In [1]: import numpy as np

In [2]: import numpy.linalg as la

In [3]: np.set_printoptions(precision=3, suppress=True, linewidth=100)

In [4]: rd = lambda a: np.round(a, 3) + 0

In [5]: basis = np.array([[2, 1, 2], [2, 2, 2], [0, 0, 1]])

In [6]: K = np.repeat(basis, 26 // 3, axis=0)

In [7]: rng = np.random.default_rng(37)

In [8]: K = K + 0.3 * rng.normal(size=K.shape)

In [9]: print(rd(K))
[[ 2.27   0.862  1.606]
 [ 2.198  1.287  2.157]
 [ 1.233  0.539  2.184]
 [ 2.448  0.552  2.291]
 [ 2.336  1.005  1.598]
 [ 1.808  0.891  2.207]
 [ 2.27   0.704  1.969]
 [ 1.99   0.948  2.284]
 [ 1.919  1.979  1.555]
 [ 2.044  1.718  2.566]
 [ 2.045  2.055  2.03 ]
 [ 1.649  1.869  2.033]
 [ 2.274  2.066  1.603]
 [ 1.936  1.959  1.495]
 [ 2.162  2.229  1.726]
 [ 2.656  2.097  1.823]
 [ 0.584 -0.177  1.045]
 [-0.544 -0.329  1.525]
 [-0.3   -0.253  0.922]
 [-0.247 -0.376  0.693]
 [-0.051  0.454  1.231]
 [ 0.679 -0.261  1.052]
 [ 0.077  0.152  1.217]
 [-0.519  0.443  0.996]]

In [10]: Ac = K - K.mean(axis=0)

In [11]: Uu, sigma, Vh = la.svd(Ac, full_matrices=False)

In [12]: print(rd(sigma ** 2 / (sigma ** 2).sum()))
[0.842 0.111 0.047]

In [13]: print(rd(np.abs(Vh[-1])))
[0.424 0.13  0.896]

In [14]: print(rd(Vh[0] * np.sign(Vh[0, np.abs(Vh[0]).argmax()])))
[0.767 0.578 0.278]

In [15]: print(rd((sigma ** 2).sum() ** 2 / (sigma ** 4).sum()))
1.381

In [16]: print(np.abs(Uu[:, 0]).argmax())
19

In [17]: print(rd(sigma))
[6.568 2.382 1.551]

In [18]: print(rd(Ac.mean(axis=0)))
[0. 0. 0.]

In [19]: print(np.searchsorted(np.cumsum(sigma ** 2) / (sigma ** 2).sum(), 0.9) + 1)
2

In [20]: print((np.sign(Uu[:, 0]) == np.sign(Uu[0, 0])).astype(int))
[1 1 0 1 1 1 1 1 1 1 1 1 1 1 1 1 0 0 0 0 0 0 0 0]

In [21]: labels = rng.permutation(3)

In [22]: Y = K[:, labels] * rng.choice([-1, 1], 3)

In [23]: print(rd(Y))
[[-0.862 -1.606 -2.27 ]
 [-1.287 -2.157 -2.198]
 [-0.539 -2.184 -1.233]
 [-0.552 -2.291 -2.448]
 [-1.005 -1.598 -2.336]
 [-0.891 -2.207 -1.808]
 [-0.704 -1.969 -2.27 ]
 [-0.948 -2.284 -1.99 ]
 [-1.979 -1.555 -1.919]
 [-1.718 -2.566 -2.044]
 [-2.055 -2.03  -2.045]
 [-1.869 -2.033 -1.649]
 [-2.066 -1.603 -2.274]
 [-1.959 -1.495 -1.936]
 [-2.229 -1.726 -2.162]
 [-2.097 -1.823 -2.656]
 [ 0.177 -1.045 -0.584]
 [ 0.329 -1.525  0.544]
 [ 0.253 -0.922  0.3  ]
 [ 0.376 -0.693  0.247]
 [-0.454 -1.231  0.051]
 [ 0.261 -1.052 -0.679]
 [-0.152 -1.217 -0.077]
 [-0.443 -0.996  0.519]]

In [24]: Uu, _, Vh = la.svd(K.T @ Y)

In [25]: print(rd(Uu @ Vh))
[[ 0.  0. -1.]
 [-1.  0.  0.]
 [ 0. -1.  0.]]

In [26]: cov = np.cov(Y, rowvar=False)

In [27]: print(rd(cov))
[[0.789 0.246 0.73 ]
 [0.246 0.259 0.402]
 [0.73  0.402 1.179]]

In [28]: print(cov.shape)
(3, 3)

In [29]: print(rd(np.corrcoef(Y.T)))
[[1.    0.544 0.757]
 [0.544 1.    0.727]
 [0.757 0.727 1.   ]]

In [30]: print(np.argsort(-Y.std(axis=0).round(6), kind="stable"))
[2 0 1]

In [31]: print(rd(Y.std(axis=0)))
[0.87  0.498 1.063]

In [32]: proj = K @ la.solve(K.T @ K, K.T)

In [33]: print(rd(np.trace(proj)))
3.0

In [34]: print(rd(proj @ K[:, 1]))
[ 0.862  1.287  0.539  0.552  1.005  0.891  0.704  0.948  1.979  1.718  2.055  1.869  2.066  1.959
  2.229  2.097 -0.177 -0.329 -0.253 -0.376  0.454 -0.261  0.152  0.443]

In [35]: Ac = (K - K.mean(axis=0)) / K.std(axis=0)

In [36]: print(rd(Ac.std(axis=0)))
[1. 1. 1.]

In [37]: beta = la.lstsq(np.delete(Ac, 1, axis=1), Ac[:, 1])[0]

In [38]: print(np.abs(beta).argmax())
0

In [39]: print(rd(beta))
[ 0.768 -0.015]

In [40]: print(rd(1 - np.var(Ac[:, 1] - np.delete(Ac, 1, axis=1) @ beta)))
0.573

In [41]: u = np.array([-4, 1, 0])

In [42]: m1 = np.array([np.roll(u, i) for i in range(3)])

In [43]: print(m1)
[[-4  1  0]
 [ 0 -4  1]
 [ 1  0 -4]]

In [44]: x0 = np.array([2, 0, -4])

In [45]: target = m1 @ x0

In [46]: print(target)
[-8 -4 18]

In [47]: print(rd(la.solve(m1, -2 * target)))
[-4.  0.  8.]

In [48]: print(rd(la.solve(m1, target)))
[ 2.  0. -4.]

In [49]: print(rd(la.solve(m1, m1[:, 0])))
[1. 0. 0.]

In [50]: blk = np.stack([m1, 4 * m1, m1[::-1]])

In [51]: print(blk.shape)
(3, 3, 3)

In [52]: print((blk @ m1.T).shape)
(3, 3, 3)

In [53]: print(rd(la.norm(blk, axis=(1, 2))))
[ 7.141 28.566  7.141]

In [54]: print(blk.sum(axis=0))
[[-19   5  -4]
 [  0 -24   6]
 [  1   1 -20]]

In [55]: print(rd(la.det(blk)))
[  -63. -4032.    63.]

In [56]: F = np.array([[-1, -2, 2, 2], [-2, -1, -2, 2], [2, -2, -1, -2], [2, 2, -2, -1]])

In [57]: Q = F.astype(float).copy()

In [58]: for j in range(4):
    ...:     Q[:, j] -= Q[:, :j] @ (Q[:, :j].T @ Q[:, j])
    ...:     Q[:, j] /= la.norm(Q[:, j])
    ...: 

In [59]: print(rd(Q))
[[-0.277 -0.493  0.388  0.727]
 [-0.555 -0.112 -0.812  0.145]
 [ 0.555 -0.762 -0.3   -0.145]
 [ 0.555  0.404 -0.318  0.655]]

In [60]: print(rd(Q.T @ Q))
[[1. 0. 0. 0.]
 [0. 1. 0. 0.]
 [0. 0. 1. 0.]
 [0. 0. 0. 1.]]

In [61]: labels = rng.permutation(4)

In [62]: print(labels)
[1 3 2 0]

In [63]: Y = F[labels][:, labels]

In [64]: print(Y)
[[-1  2 -2 -2]
 [ 2 -1 -2  2]
 [-2 -2 -1  2]
 [-2  2  2 -1]]

In [65]: print(rd(np.sort(np.abs(la.eigvals(Y)))))
[1.    3.    3.472 5.472]

In [66]: print(np.diag(Y))
[-1 -1 -1 -1]

In [67]: print(np.trace(Y))
-4

In [68]: vals, evecs = la.eig(F)

In [69]: print(rd(np.sort(la.eigvals(la.inv(F)))))
[-0.333 -0.183  0.288  1.   ]

In [70]: print(rd(np.sort(la.eigvals(F.T))))
[-5.472 -3.     1.     3.472]

In [71]: print(rd(np.prod(vals)))
57.0

In [72]: Q, R = la.qr(F)

In [73]: print(rd(Q @ R))
[[-1. -2.  2.  2.]
 [-2. -1. -2.  2.]
 [ 2. -2. -1. -2.]
 [ 2.  2. -2. -1.]]

In [74]: print(rd(R))
[[ 3.606  1.109 -1.109 -3.328]
 [ 0.    -3.431  0.807  0.09 ]
 [ 0.     0.     3.334  0.071]
 [ 0.     0.     0.     1.382]]

In [75]: print(rd(Q))
[[-0.277  0.493  0.388  0.727]
 [-0.555  0.112 -0.812  0.145]
 [ 0.555  0.762 -0.3   -0.145]
 [ 0.555 -0.404 -0.318  0.655]]

In [76]: print(Q.shape, R.shape)
(4, 4) (4, 4)

In [77]: print(rd(abs(R[0, 0])), rd(la.norm(F[:, 0])))
3.606 3.606

In [78]: print(rd(Q.T @ Q))
[[1. 0. 0. 0.]
 [0. 1. 0. 0.]
 [0. 0. 1. 0.]
 [0. 0. 0. 1.]]

In [79]: print(rd(np.trace(Q @ Q.T)))
4.0

In [80]: print(np.allclose(R.T @ R, F.T @ F))
True

In [81]: E = np.loadtxt("sample17.csv", delimiter=",")

In [82]: print(E)
[[ 17.118  -1.796 -18.047]
 [  2.274   7.784   8.449]
 [ 16.344   7.199   1.118]
 [ 15.105   5.821  -0.871]
 [ 16.794   7.129   0.931]
 [ 15.063  -0.198 -20.501]
 [ 15.753   5.705   2.817]
 [ 15.324  -1.254 -18.557]
 [  0.455   7.292   9.974]
 [ 15.519  -0.947 -17.567]
 [ 15.684  -0.048 -18.717]
 [ 16.504   7.081   1.099]
 [ 15.53    8.306   1.904]
 [ 14.196  -1.076 -18.375]
 [ 15.195  -2.534 -20.04 ]
 [ 16.455   8.374   1.336]
 [ 15.748  -1.278 -19.147]
 [  2.52    9.814   9.894]
 [ 16.302   8.218   0.058]
 [  1.988   8.238   7.759]
 [  0.      9.569   8.687]
 [ 16.734  -0.982 -20.089]
 [ -0.264   7.703   8.346]
 [ 14.659  -1.259 -21.132]
 [ 14.594  -1.372 -17.399]
 [ 15.845   7.955   0.344]
 [ 15.461  -1.403 -18.414]]

In [83]: Ac = E - E.mean(axis=0)

In [84]: Uu, sigma, Vh = la.svd(Ac, full_matrices=False)

In [85]: print(rd(sigma))
[69.166 23.967  4.39 ]

In [86]: print(np.abs(Vh[0]).argmax())
2

In [87]: print(rd(sigma ** 2 / (sigma ** 2).sum()))
[0.89  0.107 0.004]

In [88]: print((np.sign(Uu[:, 0]) == np.sign(Uu[0, 0])).astype(int))
[1 0 0 0 0 1 0 1 0 1 1 0 0 1 1 0 1 0 0 0 0 1 0 1 1 0 1]

In [89]: Ac = E - E.mean(axis=0)

In [90]: evecs = la.svd(Ac)[2][:2]

In [91]: Y = Ac - Ac @ evecs.T @ evecs

In [92]: print(rd((Ac @ evecs.T).std(axis=0)))
[13.311  4.612]

In [93]: print(rd(np.diag(evecs.T @ evecs)))
[0.981 0.166 0.853]

In [94]: print(rd(la.norm(Y) / la.norm(Ac)))
0.06

In [95]: print(rd(Y.std(axis=0)))
[0.116 0.771 0.324]

In [96]: print(rd(np.cov(Ac @ evecs.T, rowvar=False)))
[[183.997   0.   ]
 [  0.     22.093]]

In [97]: W0 = np.array([[-1, -5, 0, 0], [0, -5, 0, 0], [0, 0, -1, -5], [0, 0, 0, -5]])

In [98]: print(la.cond(W0) > 100)
False

In [99]: print(rd(la.norm(W0, 2) / la.norm(W0)))
0.704

In [100]: print(np.argsort(-la.norm(W0, axis=0).round(6), kind="stable")[:3])
[1 3 0]

In [101]: print(rd(np.abs(la.svd(W0)[2][-1])))
[0.    0.    0.995 0.1  ]

In [102]: print(round(np.log10(la.cond(W0))))
1

In [103]: mat = np.load("test6.npy")

In [104]: print(mat)
[[-4  4  4 -4]
 [-2  0  2  0]
 [ 2 -2 -2  2]
 [ 1  0 -1  0]]

In [105]: r = la.matrix_rank(mat)

In [106]: print(r)
2

In [107]: N = la.svd(mat)[2][r:].T

In [108]: print(rd(mat @ N))
[[0. 0.]
 [0. 0.]
 [0. 0.]
 [0. 0.]]

In [109]: print([int(la.matrix_rank(np.delete(mat, i, axis=0))) for i in range(4)])
[2, 2, 2, 2]

In [110]: print([int(la.matrix_rank(mat[:i])) for i in range(1, len(mat) + 1)])
[1, 2, 2, 2]

In [111]: print(rd(N @ N.T))
[[0.5 0.  0.5 0. ]
 [0.  0.5 0.  0.5]
 [0.5 0.  0.5 0. ]
 [0.  0.5 0.  0.5]]

In [112]: print(np.allclose(mat @ N, 0))
True

In [113]: print([int(la.matrix_rank(mat[:, :j + 1])) for j in range(4)])
[1, 2, 2, 2]

In [114]: print(N.shape)
(4, 2)

In [115]: blk = np.stack([mat, -1 * mat, mat[::-1]])

In [116]: print(la.matrix_rank(blk.reshape(3, -1)))
2

In [117]: print(blk.sum(axis=0))
[[ 1  0 -1  0]
 [ 2 -2 -2  2]
 [-2  0  2  0]
 [-4  4  4 -4]]

In [118]: print(la.matrix_power(F, 2))
[[ 13   4  -4 -12]
 [  4  13  -4  -4]
 [ -4  -4  13   4]
 [-12  -4   4  13]]

In [119]: print(np.trace(F))
-4

In [120]: print(F @ F)
[[ 13   4  -4 -12]
 [  4  13  -4  -4]
 [ -4  -4  13   4]
 [-12  -4   4  13]]

In [121]: print(rd(la.det(F)))
57.0

In [122]: print((F + F.T) / 2)
[[-1. -2.  2.  2.]
 [-2. -1. -2.  2.]
 [ 2. -2. -1. -2.]
 [ 2.  2. -2. -1.]]

In [123]: print(np.allclose(F @ F.T, F.T @ F))
True

In [124]: print(np.allclose(F, F.T))
True

In [125]: Y = mat + rng.integers(-2, 3, (4, 2)) @ rng.integers(-2, 3, (2, 4))

In [126]: print(Y)
[[-5  3  2 -2]
 [-1  1  4 -2]
 [ 0 -4 -6  6]
 [ 3  1  3 -4]]

In [127]: print(Y - mat)
[[-1 -1 -2  2]
 [ 1  1  2 -2]
 [-2 -2 -4  4]
 [ 2  1  4 -4]]

In [128]: print(np.abs(Y - mat).sum(axis=1))
[ 6  6 12 11]

In [129]: print(la.matrix_rank(Y - mat, tol=1e-8))
2

In [130]: print(rd(la.svd(Y - mat, compute_uv=False)))
[9.82  0.748 0.    0.   ]

In [131]: Q, R = la.qr(Y)

In [132]: print(rd(Q.T @ Q))
[[1. 0. 0. 0.]
 [0. 1. 0. 0.]
 [0. 0. 1. 0.]
 [0. 0. 0. 1.]]

In [133]: print(rd(R))
[[ 5.916 -2.197 -0.845  0.   ]
 [ 0.    -4.709 -7.463  7.645]
 [ 0.     0.    -2.93   1.003]
 [ 0.     0.     0.    -0.735]]

In [134]: print(np.trace(Q @ Q.T))
4.0

In [135]: print(rd(Q @ R))
[[-5.  3.  2. -2.]
 [-1.  1.  4. -2.]
 [ 0. -4. -6.  6.]
 [ 3.  1.  3. -4.]]

In [136]: A = np.loadtxt("mat.csv", delimiter=",")

In [137]: print(A)
[[  6.   5.   7.]
 [ 12.   3.  16.]
 [ 10.   6.  20.]
 [ 11.  10.  11.]
 [ 19.   5.   5.]
 [ 16.  11.   9.]
 [  8.   4.   5.]
 [  7.  10.   9.]
 [  1.  18.  16.]
 [ -7.  12.  22.]
 [  1.   5.  22.]
 [ -6.   4.  25.]
 [ -8.  -5.  29.]
 [-10.   0.  28.]
 [-18.   7.  28.]
 [-16.   5.  30.]
 [-24.  13.  23.]
 [-21.  11.  30.]
 [-24.  15.  25.]
 [-30.  10.  31.]
 [-35.   1.  32.]
 [-32.   4.  39.]
 [-23.  -3.  43.]
 [-21.  -5.  51.]]

In [138]: Y = np.c_[A[:, :2] @ np.array([[3, -2], [1, 2]]), np.array([-2, 1, -1, 0, 0, -1, -2, 1, 2, 1, 0, -1, 0, 2, 1, -1, 2, 2, 0, 0, 0, -1, 2, -2])]

In [139]: print(Y)
[[  23.   -2.   -2.]
 [  39.  -18.    1.]
 [  36.   -8.   -1.]
 [  43.   -2.    0.]
 [  62.  -28.    0.]
 [  59.  -10.   -1.]
 [  28.   -8.   -2.]
 [  31.    6.    1.]
 [  21.   34.    2.]
 [  -9.   38.    1.]
 [   8.    8.    0.]
 [ -14.   20.   -1.]
 [ -29.    6.    0.]
 [ -30.   20.    2.]
 [ -47.   50.    1.]
 [ -43.   42.   -1.]
 [ -59.   74.    2.]
 [ -52.   64.    2.]
 [ -57.   78.    0.]
 [ -80.   80.    0.]
 [-104.   72.    0.]
 [ -92.   72.   -1.]
 [ -72.   40.    2.]
 [ -68.   32.   -2.]]

In [140]: print(la.matrix_rank(Y))
3

In [141]: print(rd(la.norm(la.qr(A)[0].T @ Y, axis=0) ** 2 / ((Y ** 2).sum(axis=0) + 1e-12)))
[1.    1.    0.124]

In [142]: print(la.matrix_rank(np.c_[A, Y]))
4

In [143]: print(rd(la.lstsq(A, Y[:, 0])[0]))
[3. 1. 0.]

In [144]: print(rd(la.norm(Y - A @ la.lstsq(A, Y)[0], axis=0)))
[0.    0.    5.992]
